In [1]: import numpy as np

In [2]: np.set_printoptions(precision=3, suppress=True, linewidth=100)

In [3]: tidy = lambda a: np.round(a, 3) + 0

In [4]: out = np.array([[1, 2], [3, -1]])

In [5]: feats = np.kron(np.eye(2, dtype=int), out)

In [6]: feats
Out[6]: 
array([[ 1,  2,  0,  0],
       [ 3, -1,  0,  0],
       [ 0,  0,  1,  2],
       [ 0,  0,  3, -1]])

In [7]: W = np.array([[-1, 4], [-4, -2], [3, 6], [-4, 8]])

In [8]: beta = np.array([-1, 0])

In [9]: H = np.maximum(feats @ W + beta, 0)

In [10]: np.linalg.matrix_rank(H)
Out[10]: np.int64(2)

In [11]: H
Out[11]: 
array([[ 0,  0],
       [ 0, 14],
       [ 0, 22],
       [12, 10]])

In [12]: (H > 0).astype(int)
Out[12]: 
array([[0, 0],
       [0, 1],
       [0, 1],
       [1, 1]])

In [13]: cent = np.array([[-3, 2], [-3, 3]])

In [14]: H @ cent
Out[14]: 
array([[  0,   0],
       [-42,  42],
       [-66,  66],
       [-66,  54]])

In [15]: (H @ cent).round(6).argmax(axis=1)
Out[15]: array([0, 1, 1, 1])

In [16]: out = np.array([[3, 3, 5], [3, 5, 5], [0, 3, 1], [1, 9, 0]])

In [17]: np.linalg.matrix_rank(feats @ out)
Out[17]: np.int64(3)

In [18]: out.T @ feats.T
Out[18]: 
array([[ 9,  6,  2, -1],
       [13,  4, 21,  0],
       [15, 10,  1,  3]])

In [19]: feats @ out
Out[19]: 
array([[ 9, 13, 15],
       [ 6,  4, 10],
       [ 2, 21,  1],
       [-1,  0,  3]])

In [20]: np.einsum("ij,ij->i", feats, feats)
Out[20]: array([ 5, 10,  5, 10])

In [21]: M = np.load("case11.npy")

In [22]: M
Out[22]: 
array([[ -2,  -2,  -2,  -2,  -2],
       [ -2,  -4,  -4,  -4,  -4],
       [ -2,  -4,  -6,  -6,  -6],
       [ -2,  -4,  -6,  -8,  -8],
       [ -2,  -4,  -6,  -8, -10]])

In [23]: tidy(np.linalg.eigvalsh(M).min())
Out[23]: np.float64(-24.687)

In [24]: np.all(np.linalg.eigvalsh(M) > 0)
Out[24]: np.False_

In [25]: vals, vecs = np.linalg.eigh(M)

In [26]: np.unique(vals.round(6) + 0, return_counts=True)[1]
Out[26]: array([1, 1, 1, 1, 1])

In [27]: tidy(vals)
Out[27]: array([-24.687,  -2.897,  -1.166,  -0.707,  -0.543])

In [28]: cov = M.T @ M

In [29]: cov
Out[29]: 
array([[ 20,  36,  48,  56,  60],
       [ 36,  68,  92, 108, 116],
       [ 48,  92, 128, 152, 164],
       [ 56, 108, 152, 184, 200],
       [ 60, 116, 164, 200, 220]])

In [30]: np.allclose(cov, cov.T)
Out[30]: True

In [31]: tidy(np.linalg.norm(cov, "nuc"))
Out[31]: np.float64(620.0)

In [32]: tidy(np.linalg.norm(cov, 2))
Out[32]: np.float64(609.452)

In [33]: tidy(np.linalg.norm(cov, axis=0))
Out[33]: array([103.615, 198.756, 277.762, 334.305, 363.802])

In [34]: x = np.array([8, 9, -6, 0, -5])

In [35]: target = M @ x

In [36]: beta, lr = np.zeros(5), 1 / np.linalg.norm(M, 2) ** 2

In [37]: for i in range(12):
    ...:     beta -= lr * M.T @ (M @ beta - target)
    ...:     if i % 2 == 0: print(i, round(np.linalg.norm(M @ beta - target), 3))
    ...: 
0 29.582
2 28.845
4 28.13
6 27.436
8 26.761
10 26.107

In [38]: tidy(np.linalg.cond(M))
Out[38]: np.float64(45.455)

In [39]: m1 = np.load("dump.npy")

In [40]: m1
Out[40]: 
array([[2.1, 0. , 2. , 4. , 4. ],
       [3. , 4.1, 5. , 6. , 8. ],
       [5. , 2. , 2.1, 3. , 4. ],
       [6. , 0. , 3. , 2.1, 0. ],
       [2. , 0. , 2. , 4. , 4.1]])

In [41]: np.linalg.determinant(m1)
---------------------------------------------------------------------------
AttributeError                            Traceback (most recent call last)
Cell In[41], line 1
----> 1 np.linalg.determinant(m1)

AttributeError: module 'numpy.linalg' has no attribute 'determinant'

In [42]: np.allclose(m1, m1.T)
Out[42]: False

In [43]: m1.inv()
---------------------------------------------------------------------------
AttributeError                            Traceback (most recent call last)
Cell In[43], line 1
----> 1 m1.inv()

AttributeError: 'numpy.ndarray' object has no attribute 'inv'

In [44]: (m1 + m1.T) / 2
Out[44]: 
array([[2.1, 1.5, 3.5, 5. , 3. ],
       [1.5, 4.1, 3.5, 3. , 4. ],
       [3.5, 3.5, 2.1, 3. , 3. ],
       [5. , 3. , 3. , 2.1, 2. ],
       [3. , 4. , 3. , 2. , 4.1]])

In [45]: (m1 - m1.T) / 2
Out[45]: 
array([[ 0. , -1.5, -1.5, -1. ,  1. ],
       [ 1.5,  0. ,  1.5,  3. ,  4. ],
       [ 1.5, -1.5,  0. ,  0. ,  1. ],
       [ 1. , -3. ,  0. ,  0. , -2. ],
       [-1. , -4. , -1. ,  2. ,  0. ]])

In [46]: np.allclose(m1 @ m1.T, m1.T @ m1)
Out[46]: False

In [47]: cov = feats.T @ feats

In [48]: cov
Out[48]: 
array([[10, -1,  0,  0],
       [-1,  5,  0,  0],
       [ 0,  0, 10, -1],
       [ 0,  0, -1,  5]])

In [49]: np.trace(cov), (feats ** 2).sum()
Out[49]: (np.int64(30), np.int64(30))

In [50]: (feats @ feats.T).shape
Out[50]: (4, 4)

In [51]: tidy(np.linalg.eigvalsh(cov)[::-1])
Out[51]: array([10.193, 10.193,  4.807,  4.807])

In [52]: np.allclose(cov, cov.T)
Out[52]: True

In [53]: x = np.array([3, 2, 0, 3, 1])

In [54]: target = m1 @ x

In [55]: beta, lr = np.zeros(5), 1 / np.linalg.norm(m1, 2) ** 2

In [56]: for i in range(25):
    ...:     beta -= lr * m1.T @ (m1 @ beta - target)
    ...:     if i % 5 == 0: print(i, round(np.linalg.norm(m1 @ beta - target), 3))
    ...: 
0 6.85
5 3.972
10 2.572
15 1.933
20 1.638

In [57]: tidy(np.linalg.cond(m1))
Out[57]: np.float64(582.091)

In [58]: tidy(beta)
Out[58]: array([2.736, 0.826, 1.519, 1.722, 1.746])

In [59]: K = np.loadtxt("a.csv", delimiter=",")

In [60]: K
Out[60]: 
array([[ 2.,  2.,  2.],
       [ 4.,  2.,  3.],
       [ 6.,  3.,  4.],
       [ 7.,  4.,  4.],
       [ 7.,  6.,  6.],
       [ 9.,  7.,  8.],
       [11.,  7.,  8.],
       [12.,  7.,  8.],
       [13.,  8.,  8.],
       [14.,  8.,  9.],
       [16., 10., 10.],
       [16., 10., 12.],
       [17., 12., 13.],
       [18., 12., 15.],
       [20., 14., 17.],
       [21., 16., 17.],
       [22., 16., 19.],
       [24., 17., 19.],
       [25., 17., 21.],
       [26., 18., 23.],
       [28., 19., 25.],
       [30., 21., 27.],
       [32., 22., 29.],
       [32., 23., 30.],
       [33., 25., 31.],
       [35., 25., 33.],
       [36., 25., 33.],
       [38., 26., 35.],
       [39., 28., 35.],
       [39., 30., 37.],
       [41., 30., 37.],
       [41., 31., 39.],
       [43., 31., 41.]])

In [61]: proj = np.triu(np.array([[-2, 2, -2, 2, 1],
    ...:     [2, -1, -2, 0, 0],
    ...:     [2, -2, -2, 0, 2],
    ...:     [1, 1, 0, 0, 0],
    ...:     [2, 1, 1, 1, -1]]), 1) + np.eye(5)

In [62]: out = proj @ M @ np.linalg.inv(proj)

In [63]: out
Out[63]: 
array([[ -8.,   2., -28.,  -6.,  40.],
       [  2.,   0.,  12.,   4., -18.],
       [ -6.,   0., -30., -10.,  40.],
       [ -2.,   0., -10.,  -4.,  14.],
       [ -2.,   0., -10.,  -4.,  12.]])

In [64]: np.trace(out), np.trace(M)
Out[64]: (np.float64(-30.0), np.int64(-30))

In [65]: np.linalg.matrix_rank(out)
Out[65]: np.int64(5)

In [66]: tidy(np.poly(out))
Out[66]: array([  1.,  30., 140., 224., 144.,  32.])

In [67]: cen = K - K.mean(axis=0)

In [68]: vecs = np.linalg.svd(cen)[2][:1]

In [69]: out = cen - cen @ vecs.T @ vecs

In [70]: np.linalg.norm(out, axis=1).round(6).argmax()
Out[70]: np.int64(10)

In [71]: tidy((cen @ vecs.T).std(axis=0))
Out[71]: array([19.377])

In [72]: tidy(np.diag(vecs.T @ vecs))
Out[72]: array([0.391, 0.22 , 0.389])

In [73]: tidy(np.linalg.norm(out) / np.linalg.norm(cen))
Out[73]: np.float64(0.059)

In [74]: out = K / np.linalg.norm(K, axis=1, keepdims=True)

In [75]: cov = out @ out.T

In [76]: tidy(np.linalg.norm(out, axis=1))
Out[76]: 
array([1., 1., 1., 1., 1., 1., 1., 1., 1., 1., 1., 1., 1., 1., 1., 1., 1., 1., 1., 1., 1., 1., 1.,
       1., 1., 1., 1., 1., 1., 1., 1., 1., 1.])

In [77]: tidy(np.degrees(np.arccos(np.clip(cov[3, 23], -1, 1))))
Out[77]: np.float64(12.006)

In [78]: proj = K @ np.linalg.solve(K.T @ K, K.T)

In [79]: np.allclose(proj @ proj, proj)
Out[79]: True

In [80]: tidy(np.trace(proj))
Out[80]: np.float64(3.0)

In [81]: q, _ = np.linalg.qr(np.array([[-1.0, -1.4, -0.5], [-1.8, 0.2, -1.5], [-0.7, -0.9, -0.6]]))

In [82]: X = -2 * q

In [83]: tidy(X)
Out[83]: 
array([[ 0.92 , -1.405,  1.086],
       [ 1.655,  1.121,  0.049],
       [ 0.644, -0.876, -1.679]])

In [84]: tidy(np.linalg.norm(X, axis=0))
Out[84]: array([2., 2., 2.])

In [85]: tidy(X.T @ X)
Out[85]: 
array([[4., 0., 0.],
       [0., 4., 0.],
       [0., 0., 4.]])

In [86]: tidy(X[:, 2] @ X[:, 0])
Out[86]: np.float64(0.0)

In [87]: tidy(X @ X.T)
Out[87]: 
array([[4., 0., 0.],
       [0., 4., 0.],
       [0., 0., 4.]])

In [88]: rng = np.random.default_rng(88)

In [89]: E = rng.normal(size=(12, 6)) + 5 * np.array([0, -1, -1, -2, -2, 2])

In [90]: tidy(E)
Out[90]: 
array([[ -0.732,  -5.54 ,  -6.059,  -9.559, -10.396,  10.924],
       [  0.954,  -5.508,  -3.5  , -11.066, -11.505,   9.049],
       [ -0.562,  -4.368,  -3.049, -10.547,  -9.448,  10.597],
       [  0.74 ,  -4.591,  -4.074, -10.107, -10.089,   9.663],
       [  1.159,  -6.22 ,  -5.449, -11.358, -10.813,  10.014],
       [  0.868,  -5.878,  -3.578, -10.661,  -9.161,  11.894],
       [ -0.222,  -3.548,  -5.079, -10.504, -10.235,  10.235],
       [ -0.552,  -3.487,  -4.668,  -8.608, -10.585,   9.096],
       [  0.246,  -5.795,  -5.563,  -8.717,  -9.49 ,   8.812],
       [  1.563,  -5.461,  -3.865, -10.234, -10.28 ,   8.85 ],
       [  0.098,  -4.837,  -4.565,  -9.159, -11.755,   9.29 ],
       [ -0.191,  -3.289,  -4.217, -10.297,  -9.276,   9.04 ]])

In [91]: cen = (E - E.mean(axis=0)) / E.std(axis=0)

In [92]: tidy(cen.std(axis=0))
Out[92]: array([1., 1., 1., 1., 1., 1.])

In [93]: np.argwhere(np.abs(cen) > 2)
Out[93]: array([[5, 5]])

In [94]: beta = np.linalg.lstsq(np.delete(cen, 5, axis=1), cen[:, 5])[0]

In [95]: tidy(1 - np.var(cen[:, 5] - np.delete(cen, 5, axis=1) @ beta))
Out[95]: np.float64(0.56)

In [96]: U, sv, Vt = np.linalg.svd(X, full_matrices=False)

In [97]: tidy(U.T @ X @ Vt.T)
Out[97]: 
array([[2., 0., 0.],
       [0., 2., 0.],
       [0., 0., 2.]])

In [98]: (sv > 1e-8).sum()
Out[98]: np.int64(3)

In [99]: tidy(Vt @ Vt.T)
Out[99]: 
array([[1., 0., 0.],
       [0., 1., 0.],
       [0., 0., 1.]])

In [100]: tidy(U.T @ U)
Out[100]: 
array([[1., 0., 0.],
       [0., 1., 0.],
       [0., 0., 1.]])

In [101]: U.shape, sv.shape, Vt.shape
Out[101]: ((3, 3), (3,), (3, 3))
